>>> import numpy as np
>>> import numpy.linalg as la
>>> np.set_printoptions(suppress=True, linewidth=200)
>>> def rnd(a):
...     return np.round(a, 2) + 0
... 
>>> feats = np.load("m.npy")
>>> feats
array([[1, 1, 1, 1, 1, 1],
       [0, 1, 0, 1, 0, 1],
       [1, 0, 1, 0, 1, 0],
       [1, 1, 1, 1, 1, 1],
       [0, 1, 0, 1, 0, 1],
       [1, 0, 1, 0, 1, 0]])
>>> # column 2 repeats column 0
>>> Uu, sv, vt = la.svd(feats)
>>> rnd(sv)
array([4.24, 2.45, 0.  , 0.  , 0.  , 0.  ])
>>> A2 = Uu[:, :2] @ np.diag(sv[:2]) @ vt[:2]
>>> la.matrix_rank(feats, rtol=0.05)
np.int64(2)
>>> rnd(np.abs(feats - A2).max())
np.float64(0.0)
>>> rnd(la.norm(feats - A2, 2)), rnd(sv[2])
(np.float64(0.0), np.float64(0.0))
>>> rnd(A2)
array([[1., 1., 1., 1., 1., 1.],
       [0., 1., 0., 1., 0., 1.],
       [1., 0., 1., 0., 1., 0.],
       [1., 1., 1., 1., 1., 1.],
       [0., 1., 0., 1., 0., 1.],
       [1., 0., 1., 0., 1., 0.]])
>>> np.argsort(-la.norm(feats, axis=0).round(6), kind="stable")[:3]
array([0, 1, 2])
>>> [round(float(x), 2) for x in la.svd(feats, compute_uv=False)[:3]]
[4.24, 2.45, 0.0]
>>> rnd(la.norm(feats, 2) / la.norm(feats))
np.float64(0.87)
>>> la.matrix_rank(feats, rtol=0.1)
np.int64(2)
>>> la.cond(feats) > 100
np.True_
>>> J = np.array([[0.9, 0.3, -0.1], [-0.7, -1.7, -0.4], [0.1, 1.0, 0.4]])
>>> print(rnd(np.abs(la.svd(J)[2][-1])))
[0.24 0.33 0.91]
>>> round(np.log10(la.cond(J)))
2
>>> print(la.cond(J) > 100)
False
